% ipython --no-banner

In [1]: import numpy as np

In [2]: import numpy.linalg as la

In [3]: np.set_printoptions(precision=3, suppress=True, linewidth=120, floatmode="fixed")

In [4]: other = np.array([[-2, -1, 2, 0], [-1, 1, 2, 0], [-2, 2, -2, -1], [-2, 2, 0, 2]])

In [5]: other[-1] = other[0]

In [6]: J = other + 0.1 * np.eye(4)

In [7]: print(J)
[[-1.900 -1.000  2.000  0.000]
 [-1.000  1.100  2.000  0.000]
 [-2.000  2.000 -1.900 -1.000]
 [-2.000 -1.000  2.000  0.100]]

In [8]: rng = np.random.default_rng(729937)

In [9]: other = J + rng.integers(-2, 3, (4, 3)) @ rng.integers(-2, 3, (3, 4))

In [10]: other
Out[10]: 
array([[-4.900,  2.000, -1.000,  2.000],
       [ 0.000,  0.100,  1.000,  2.000],
       [ 0.000,  0.000, -3.900,  3.000],
       [-2.000, -1.000,  2.000,  0.100]])

In [11]: other - J
Out[11]: 
array([[-3.000,  3.000, -3.000,  2.000],
       [ 1.000, -1.000, -1.000,  2.000],
       [ 2.000, -2.000, -2.000,  4.000],
       [ 0.000,  0.000,  0.000,  0.000]])

In [12]: np.abs(other - J).sum(axis=1)
Out[12]: array([11.000,  5.000, 10.000,  0.000])

In [13]: data = np.loadtxt("test2.csv", delimiter=",")

In [14]: data
Out[14]: 
array([[-0.200,  0.600, -1.065, -0.100],
       [-0.200, -2.900,  5.706,  0.000],
       [-0.400, -2.100,  4.063,  1.600],
       [ 0.400,  0.900, -1.770, -0.700],
       [-0.100,  1.100, -2.159, -0.900],
       [ 0.800, -0.200,  0.456, -0.500],
       [ 0.000, -0.600,  1.156,  0.000],
       [ 0.600,  0.800, -1.697, -1.500],
       [-1.500, -0.400,  0.890, -0.800],
       [ 0.600, -0.100,  0.306, -0.400],
       [-0.500,  0.200, -0.333, -0.100],
       [ 0.700, -0.500,  1.003,  0.400],
       [-0.200, -1.300,  2.621,  0.200],
       [ 0.100,  0.100, -0.152, -0.200],
       [-1.200, -1.000,  1.864, -0.800],
       [-1.500,  0.200, -0.358,  0.200],
       [ 0.700,  1.900, -3.771, -0.400],
       [-0.500, -0.800,  1.482,  0.500],
       [-1.500, -1.300,  2.739,  0.300],
       [ 0.500,  1.600, -3.115,  0.800],
       [ 0.800,  1.700, -3.337, -0.400]])

In [15]: C2 = np.cov(data, rowvar=False)

In [16]: np.median(data, axis=0)
Out[16]: array([-0.100, -0.100,  0.306, -0.100])

In [17]: np.polyfit(data[:, 0], data[:, 2], 1)
Out[17]: array([-1.441,  0.037])

In [18]: np.round(np.corrcoef(data[:, 0], data[:, 2])[0, 1], 3)
Out[18]: np.float64(-0.459)

In [19]: C2
Out[19]: 
array([[ 0.603,  0.436, -0.869, -0.073],
       [ 0.436,  1.531, -3.013, -0.334],
       [-0.869, -3.013,  5.935,  0.661],
       [-0.073, -0.334,  0.661,  0.451]])

In [20]: np.argsort(-la.norm(C2, axis=0).round(6), kind="stable")[:3]
Out[20]: array([2, 1, 0])

In [21]: la.cond(C2) > 100
Out[21]: np.True_

In [22]: la.matrix_rank(C2, rtol=0.1)
Out[22]: np.int64(1)

In [23]: T = np.stack([data, -1 * data, data[::-1]])

In [24]: print(la.norm(T, axis=(1, 2)))
[13.126 13.126 13.126]

In [25]: (T @ data.T).shape
Out[25]: (3, 21, 21)

In [26]: T.sum(axis=0)
Out[26]: 
array([[ 0.800,  1.700, -3.337, -0.400],
       [ 0.500,  1.600, -3.115,  0.800],
       [-1.500, -1.300,  2.739,  0.300],
       [-0.500, -0.800,  1.482,  0.500],
       [ 0.700,  1.900, -3.771, -0.400],
       [-1.500,  0.200, -0.358,  0.200],
       [-1.200, -1.000,  1.864, -0.800],
       [ 0.100,  0.100, -0.152, -0.200],
       [-0.200, -1.300,  2.621,  0.200],
       [ 0.700, -0.500,  1.003,  0.400],
       [-0.500,  0.200, -0.333, -0.100],
       [ 0.600, -0.100,  0.306, -0.400],
       [-1.500, -0.400,  0.890, -0.800],
       [ 0.600,  0.800, -1.697, -1.500],
       [ 0.000, -0.600,  1.156,  0.000],
       [ 0.800, -0.200,  0.456, -0.500],
       [-0.100,  1.100, -2.159, -0.900],
       [ 0.400,  0.900, -1.770, -0.700],
       [-0.400, -2.100,  4.063,  1.600],
       [-0.200, -2.900,  5.706,  0.000],
       [-0.200,  0.600, -1.065, -0.100]])

In [27]: print(np.einsum("bij,cij->bc", T, T))
[[ 172.285 -172.285   18.543]
 [-172.285  172.285  -18.543]
 [  18.543  -18.543  172.285]]

In [28]: print(T.shape)
(3, 21, 4)

In [29]: K = np.load("out19.npy")

In [30]: K
Out[30]: 
array([[12.000,  0.000, -3.000],
       [ 0.000,  3.000,  0.000],
       [-3.000,  0.000,  4.000]])

In [31]: # symmetric, so the eigenvalues are real

In [32]: la.matrix_rank(K)
Out[32]: np.int64(3)

In [33]: print(K - K[0])
[[  0.000   0.000   0.000]
 [-12.000   3.000   3.000]
 [-15.000   0.000   7.000]]

In [34]: np.count_nonzero(K)
Out[34]: np.int64(5)

In [35]: round(la.norm(K), 3)
Out[35]: np.float64(13.675)

In [36]: K.sum(axis=0)
Out[36]: array([9.000, 3.000, 1.000])

In [37]: K.sum(axis=1)
Out[37]: array([9.000, 3.000, 1.000])

In [38]: np.diff(K, axis=0)
Out[38]: 
array([[-12.000,   3.000,   3.000],
       [ -3.000,  -3.000,   4.000]])

In [39]: print(K.mean(axis=0))
[3.000 1.000 0.333]

In [40]: np.unravel_index(np.abs(K).argmax(), K.shape)
Out[40]: (np.int64(0), np.int64(0))

In [41]: print(np.abs(K).max())
12.0

In [42]: other = la.inv(K)

In [43]: la.inv(other)
Out[43]: 
array([[12.000,  0.000, -3.000],
       [ 0.000,  3.000,  0.000],
       [-3.000,  0.000,  4.000]])

In [44]: np.round(la.slogdet(K)[0], 3)
Out[44]: np.float64(1.0)

In [45]: print(other)
[[0.103 0.000 0.077]
 [0.000 0.333 0.000]
 [0.077 0.000 0.308]]

In [46]: np.round(la.det(K) * la.det(other), 3)
Out[46]: np.float64(1.0)

In [47]: la.det(K) * other
Out[47]: 
array([[12.000,  0.000,  9.000],
       [ 0.000, 39.000,  0.000],
       [ 9.000,  0.000, 36.000]])

In [48]: np.round(la.cond(K), 3)
Out[48]: np.float64(4.333)

In [49]: x = np.array([1, 3, 3])

In [50]: target = K @ x

In [51]: beta, lr = np.zeros(3), 1 / la.norm(K, 2) ** 2

In [52]: for i in range(40):
    ...:     beta -= lr * K.T @ (K @ beta - target)
    ...:     if i % 10 == 0: print(i, round(la.norm(K @ beta - target), 3))
    ...: 
0 12.38
10 7.162
20 4.144
30 2.397

In [53]: round(la.cond(K), 3)
Out[53]: np.float64(4.333)

In [54]: x = np.ones(3)

In [55]: for _ in range(7):
    ...:     x = K @ x
    ...:     x /= la.norm(x)
    ...:     print(round(x @ K @ x, 3))
    ...: 
10.429
12.819
12.99
12.999
13.0
13.0
13.0

In [56]: round(la.eigvalsh(K)[-1], 3)
Out[56]: np.float64(13.0)

In [57]: M = np.array([[-6, -5, 3, -7, 0],
    ...:     [-8, -6, 0, -3, 1],
    ...:     [-7, 1, 7, 4, 2],
    ...:     [-7, 3, 0, 4, -9]])

In [58]: M[:, 2] = 2 * M[:, 4]

In [59]: print(M)
[[ -6  -5   0  -7   0]
 [ -8  -6   2  -3   1]
 [ -7   1   4   4   2]
 [ -7   3 -18   4  -9]]

In [60]: x = np.array([1, 3, 3, 0, 3])

In [61]: h = np.maximum(M @ x, 0)

In [62]: np.maximum(M @ (3 * x), 0)
Out[62]: array([ 0,  0, 42,  0])

In [63]: M.T @ h
Out[63]: array([-98,  14,  56,  56,  28])

In [64]: M * (h > 1e-9)[:, None]
Out[64]: 
array([[ 0,  0,  0,  0,  0],
       [ 0,  0,  0,  0,  0],
       [-7,  1,  4,  4,  2],
       [ 0,  0,  0,  0,  0]])

In [65]: h
Out[65]: array([ 0,  0, 14,  0])

In [66]: print(la.matrix_rank(M))
4

In [67]: M[4]
---------------------------------------------------------------------------
IndexError                                Traceback (most recent call last)
Cell In[67], line 1
----> 1 M[4]

IndexError: index 4 is out of bounds for axis 0 with size 4

In [68]: print(round(float(la.norm(M)), 3))
28.089

In [69]: np.count_nonzero(M)
Out[69]: np.int64(18)

In [70]: M.sum(axis=1)
Out[70]: array([-18, -14,   4, -27])

In [71]: print(M.sum(axis=0))
[-28  -7 -12  -2  -6]

In [72]: M[:, 5]
---------------------------------------------------------------------------
IndexError                                Traceback (most recent call last)
Cell In[72], line 1
----> 1 M[:, 5]

IndexError: index 5 is out of bounds for axis 1 with size 5

In [73]: np.abs(M).max()
Out[73]: np.int64(18)

In [74]: print(np.diff(M, axis=0))
[[ -2  -1   2   4   1]
 [  1   7   2   7   1]
 [  0   2 -22   0 -11]]
